% python3 -q
>>> import numpy as np
>>> from numpy import linalg as LA
>>> np.set_printoptions(precision=2, suppress=True, linewidth=200)
>>> tidy = lambda a: np.round(a, 2) + 0
>>> M = np.load("mat.npy")
>>> print(M)
[[0 0 0 0 1]
 [0 0 1 0 0]
 [0 0 0 1 0]
 [4 0 0 0 0]
 [0 3 0 0 0]]
>>> x = np.array([-1, 1, 2, 0, 2])
>>> y = M @ x
>>> print(y)
[ 2  2  0 -4  3]
>>> print(tidy(LA.solve(M, M[:, 4])))
[0. 0. 0. 0. 1.]
>>> print(tidy(LA.solve(M, y)))
[-1.  1.  2.  0.  2.]
>>> print(tidy(LA.solve(M.T, M[0])))
[1. 0. 0. 0. 0.]
>>> print(tidy(LA.solve(M, y + M[:, 0])))
[0. 1. 2. 0. 2.]
>>> mat = np.load("sample2.npy")
>>> print(mat)
[[-0.1  -0.1   2.67]
 [ 0.73  0.73  3.02]
 [ 0.56  0.56  1.87]
 [-4.27 -4.27 -0.59]
 [-0.04 -0.04  3.35]
 [ 0.44  0.44  2.79]
 [-3.44 -3.44  0.14]
 [ 1.03  1.03  2.7 ]
 [ 1.6   1.6   3.13]
 [-0.11 -0.11  1.51]
 [-1.13 -1.13  1.41]
 [ 3.73  3.73  3.73]
 [ 0.05  0.05  1.87]
 [-0.33 -0.33  2.46]
 [ 2.17  2.17  4.03]
 [ 1.36  1.36  2.8 ]]
>>> print(M.T @ M)
[[16  0  0  0  0]
 [ 0  9  0  0  0]
 [ 0  0  1  0  0]
 [ 0  0  0  1  0]
 [ 0  0  0  0  1]]
>>> print(tidy(LA.svd(M, compute_uv=False)))
[4. 3. 1. 1. 1.]
>>> print(tidy(LA.norm(M, axis=0)))
[4. 3. 1. 1. 1.]
>>> U, sv, Vt = LA.svd(mat)
>>> print(tidy(sv))
[12.82  7.55  0.  ]
>>> Y = U[:, :2] @ np.diag(sv[:2]) @ Vt[:2]
>>> print(tidy(np.abs(mat - Y).max()))
0.0
>>> print(tidy(Y))
[[-0.1  -0.1   2.67]
 [ 0.73  0.73  3.02]
 [ 0.56  0.56  1.87]
 [-4.27 -4.27 -0.59]
 [-0.04 -0.04  3.35]
 [ 0.44  0.44  2.79]
 [-3.44 -3.44  0.14]
 [ 1.03  1.03  2.7 ]
 [ 1.6   1.6   3.13]
 [-0.11 -0.11  1.51]
 [-1.13 -1.13  1.41]
 [ 3.73  3.73  3.73]
 [ 0.05  0.05  1.87]
 [-0.33 -0.33  2.46]
 [ 2.17  2.17  4.03]
 [ 1.36  1.36  2.8 ]]
>>> print(LA.matrix_rank(Y))
2
>>> print(tidy(LA.norm(mat - Y) / LA.norm(mat)))
0.0
>>> Xc = mat - mat.mean(axis=0)
>>> V = LA.svd(Xc)[2][:2]
>>> Y = Xc - Xc @ V.T @ V
>>> print(tidy(np.diag(V.T @ V)))
[0.5 0.5 1. ]
>>> print(tidy(Y.std(axis=0)))
[0. 0. 0.]
>>> gram = np.cov(mat, rowvar=False)
>>> print(tidy(np.corrcoef(mat.T)))
[[1.   1.   0.91]
 [1.   1.   0.91]
 [0.91 0.91 1.  ]]
>>> print(np.argsort(-mat.std(axis=0).round(6), kind="stable"))
[0 1 2]
>>> print(np.argwhere(np.triu(np.abs(np.corrcoef(mat.T)) > 0.8, 1)))
[[0 1]
 [0 2]
 [1 2]]
>>> print(tidy(gram))
[[3.75 3.75 2.18]
 [3.75 3.75 2.18]
 [2.18 2.18 1.53]]
>>> print(tidy(np.median(mat, axis=0)))
[0.24 0.24 2.68]
>>> print(tidy(LA.eigvalsh(gram)[::-1]))
[8.81 0.22 0.  ]
>>> print(LA.matrix_rank(mat, rtol=0.1))
2
>>> print(LA.cond(mat) > 100)
True
>>> print(tidy(LA.norm(mat, 2) / LA.norm(mat)))
0.86
>>> print(np.argsort(-LA.norm(mat, axis=0).round(6), kind="stable")[:3])
[2 0 1]
>>> arr = np.load("block9.npy")
>>> print(arr)
[[1.  0.  0. ]
 [0.  1.  0. ]
 [0.5 0.  0.5]]
>>> x = np.array([0, 0, 1])
>>> y = arr @ x
>>> beta, lr = np.zeros(3), 1 / LA.norm(arr, 2) ** 2
>>> for i in range(30):
...     beta -= lr * arr.T @ (arr @ beta - y)
...     if i % 10 == 0: print(i, round(LA.norm(arr @ beta - y), 2))
... 
0 0.36
10 0.08
20 0.02
>>> print(tidy(LA.cond(arr)))
2.62
>>> Q, r_ = LA.qr(arr)
>>> print(tidy(np.abs(np.diag(r_))))
[1.12 1.   0.45]
>>> print(Q.shape, r_.shape)
(3, 3) (3, 3)
>>> u = np.array([5, -4, 0])
>>> Y = arr + np.outer(u, np.eye(3)[0])
>>> print(LA.matrix_rank(LA.inv(Y) - LA.inv(arr), tol=1e-8))
1
>>> print(tidy(LA.det(Y) / LA.det(arr)), tidy(1 + LA.solve(arr, u)[0]))
6.0 6.0
>>> P = np.triu(np.array([[1, 4, 5], [0, 3, 0], [3, 0, 3]]), 1) + np.eye(3)
>>> Y = P @ arr @ LA.inv(P)
>>> print(Y)
[[  3.5 -10.  -15. ]
 [  0.    1.    0. ]
 [  0.5  -2.   -2. ]]
>>> print(tidy(np.poly(Y)))
[ 1.  -2.5  2.  -0.5]
>>> print(LA.matrix_rank(Y))
3
>>> F = np.array([[1, 0, 0, 0, 0],
...     [2, 1, 0, 0, 0],
...     [5, 5, 1, 0, 0],
...     [4, 1, 4, 1, 0],
...     [3, 0, 0, 2, 1]])
>>> vals, V = LA.eig(F)
>>> print(F @ V[:, 0] - vals[0] * V[:, 0])
[0. 0. 0. 0. 0.]
>>> print(tidy(np.sort(LA.eigvals(F.T))))
[1. 1. 1. 1. 1.]
>>> print(tidy(np.sort(LA.eigvals(LA.inv(F)))))
[1.+0.j 1.+0.j 1.+0.j 1.+0.j 1.+0.j]
>>> print(tidy(LA.norm(F[4] - F[3])))
4.47
>>> print(tidy(LA.norm(F, 1)), tidy(LA.norm(F, np.inf)))
15.0 11.0
>>> print(tidy(LA.norm(F, "nuc")))
16.22
>>> print(F[4] @ F[3])
14
>>> print(tidy(LA.norm(F, 2) / LA.norm(F)))
0.89
>>> print(LA.matrix_rank(F, rtol=0.1))
3
>>> print(LA.cond(F) > 100)
True
>>> print(np.argsort(-LA.norm(F, axis=0).round(6), kind="stable")[:3])
[0 1 2]
>>> rng = np.random.default_rng(13)
>>> z = rng.permutation(5)
>>> print(z)
[0 2 3 1 4]
>>> Y = M[z][:, z]
>>> print(np.diag(Y))
[0 0 0 0 0]
>>> W0 = 4 * np.eye(3) + np.eye(3, k=1)
>>> print(W0)
[[4. 1. 0.]
 [0. 4. 1.]
 [0. 0. 4.]]
>>> x = np.array([8, 3, -3])
>>> y = W0 @ x
>>> beta, lr = np.zeros(3), 1 / LA.norm(W0, 2) ** 2
>>> for i in range(250):
...     beta -= lr * W0.T @ (W0 @ beta - y)
...     if i % 50 == 0: print(i, round(LA.norm(W0 @ beta - y), 2))
... 
0 8.74
50 0.0
100 0.0
150 0.0
200 0.0
>>> print(tidy(beta))
[ 8.  3. -3.]
>>> print(tidy(LA.cond(W0)))
1.42
>>> m1 = np.array([[-7, -6, 5], [6, -5, -9], [0, 9, 6], [17, -26, -31]])
>>> # row 3 dominates
>>> Q, r_ = LA.qr(m1)
>>> print(tidy(Q.T @ Q))
[[1. 0. 0.]
 [0. 1. 0.]
 [0. 0. 1.]]
>>> print(tidy(r_))
[[ 19.34 -22.23 -31.85]
 [  0.    17.99   9.27]
 [  0.     0.    -1.57]]
>>> print(Q.shape, r_.shape)
(4, 3) (3, 3)
>>> print(tidy(abs(r_[0, 0])), tidy(LA.norm(m1[:, 0])))
19.34 19.34
>>> print(tidy(np.trace(Q @ Q.T)))
3.0
>>> print(tidy(np.abs(np.diag(r_))))
[19.34 17.99  1.57]
>>> print(np.allclose(r_.T @ r_, m1.T @ m1))
True
>>> print(tidy(Q))
[[-0.36 -0.78 -0.45]
 [ 0.31  0.11  0.06]
 [ 0.    0.5  -0.87]
 [ 0.88 -0.36 -0.21]]
>>> P = Q @ LA.solve(Q.T @ Q, Q.T)
>>> print(tidy((np.eye(4) - P) @ Q))
[[0. 0. 0.]
 [0. 0. 0.]
 [0. 0. 0.]
 [0. 0. 0.]]
>>> print(tidy(LA.eigvalsh(P)))
[0. 1. 1. 1.]
>>> print(LA.matrix_rank(np.eye(4) - P))
1
>>> print(tidy(P))
[[ 0.94 -0.22  0.    0.06]
 [-0.22  0.11  0.    0.22]
 [ 0.    0.    1.    0.  ]
 [ 0.06  0.22  0.    0.94]]
>>> print(tidy(P @ Q[:, 2]))
[-0.45  0.06 -0.87 -0.21]
>>> print(np.argsort(-LA.norm(m1, axis=0).round(6), kind="stable")[:3])
[2 1 0]
>>> print(tidy(np.abs(LA.svd(m1)[2][-1])))
[0.69 0.33 0.65]
>>> X = np.load("arr.npy")
>>> print(X)
[[1 1 2]
 [2 1 1]
 [1 2 1]]
>>> print(tidy(np.fft.fft(X[0])))
[ 4. +0.j   -0.5+0.87j -0.5-0.87j]
>>> print(np.sort(np.abs(np.fft.fft(X[0]))), tidy(np.sort(LA.svd(X, compute_uv=False))))
[1. 1. 4.] [1. 1. 4.]
>>> print(np.allclose(X @ X.T, X.T @ X))
True
>>> print(X @ (-1.0) ** np.arange(3))
[2. 2. 0.]
>>> print(X @ np.ones(3))
[4. 4. 4.]
>>> z = rng.permutation(3)
>>> print(z)
[1 0 2]
>>> Y = X[z][:, z]
>>> print(tidy(LA.det(Y)), tidy(LA.det(X[z])))
4.0 -4.0
>>> print(tidy(np.sort(np.abs(LA.eigvals(Y)))))
[1. 1. 4.]
>>> print(np.allclose(Y, X))
False
